>>> import numpy as np
>>> import numpy.linalg as la
>>> np.set_printoptions(precision=1, suppress=True, linewidth=200, sign=" ")
>>> def rd(a):
...     return np.round(a, 1) + 0
... 
>>> m1 = np.load("m.npy")
>>> m1
array([[-3.,  0.,  0.],
       [ 0., -3.,  0.],
       [ 0.,  0.,  6.]])
>>> Q = m1.astype(float).copy()
>>> for j in range(3):
...     Q[:, j] -= Q[:, :j] @ (Q[:, :j].T @ Q[:, j])
...     Q[:, j] /= la.norm(Q[:, j])
... 
>>> print(Q)
[[-1.  0.  0.]
 [ 0. -1.  0.]
 [ 0.  0.  1.]]
>>> Q.T @ m1
array([[ 3.,  0.,  0.],
       [ 0.,  3.,  0.],
       [ 0.,  0.,  6.]])
>>> w, vecs = la.eigh(m1)
>>> vec = np.array([1, 0, 3])
>>> print((np.sign(vecs[:, -1].round(6)) == np.sign(vecs[0, -1].round(6))).astype(int))
[ 1  1  0]
>>> print(np.abs(m1).sum(axis=1).max(), np.abs(w).max())
6.0 6.0
>>> print(vecs * np.maximum(w, 0) @ vecs.T)
[[ 0.  0.  0.]
 [ 0.  0.  0.]
 [ 0.  0.  6.]]
>>> vec @ m1 @ vec / (vec @ vec), w[0], w[-1]
(np.float64(5.1), np.float64(-3.0), np.float64(6.0))
>>> w, vecs = la.eigh(m1)
>>> rd(la.eigvalsh(m1 @ m1))
array([  9.,   9.,  36.])
>>> vecs @ np.diag(w) @ vecs.T
array([[-3.,  0.,  0.],
       [ 0., -3.,  0.],
       [ 0.,  0.,  6.]])
>>> print(w.sum(), np.trace(m1))
0.0 0.0
>>> X = np.arange(12).reshape(4, 3) + -3
>>> print(X)
[[-3 -2 -1]
 [ 0  1  2]
 [ 3  4  5]
 [ 6  7  8]]
>>> f = np.array([1, -1])
>>> np.correlate(X[0], X[1], "full")
array([-6, -7, -4, -1,  0])
>>> np.polyval(f, X[0])
array([-4, -3, -2])
>>> print(np.cross(X[0, :3], X[1, :3]))
[-3  6 -3]
>>> np.allclose(X[:-1].T @ la.lstsq(X[:-1].T, X[-1])[0], X[-1])
True
>>> la.lstsq(X[:-1].T, X[-1])[2]
np.int32(2)
>>> M2 = np.array([[9, -9, -9, 6], [8, 5, -8, 2], [-3, -5, 9, 2], [-5, -1, -6, 6]])
>>> K = np.triu(M2, 1)
>>> K
array([[ 0, -9, -9,  6],
       [ 0,  0, -8,  2],
       [ 0,  0,  0,  2],
       [ 0,  0,  0,  0]])
>>> rd(la.det(K))
np.float64(0.0)
>>> rd(np.abs(la.eigvals(K)).max())
np.float64(0.0)
>>> print((K - K.T) / 2)
[[ 0.  -4.5 -4.5  3. ]
 [ 4.5  0.  -4.   1. ]
 [ 4.5  4.   0.   1. ]
 [-3.  -1.  -1.   0. ]]
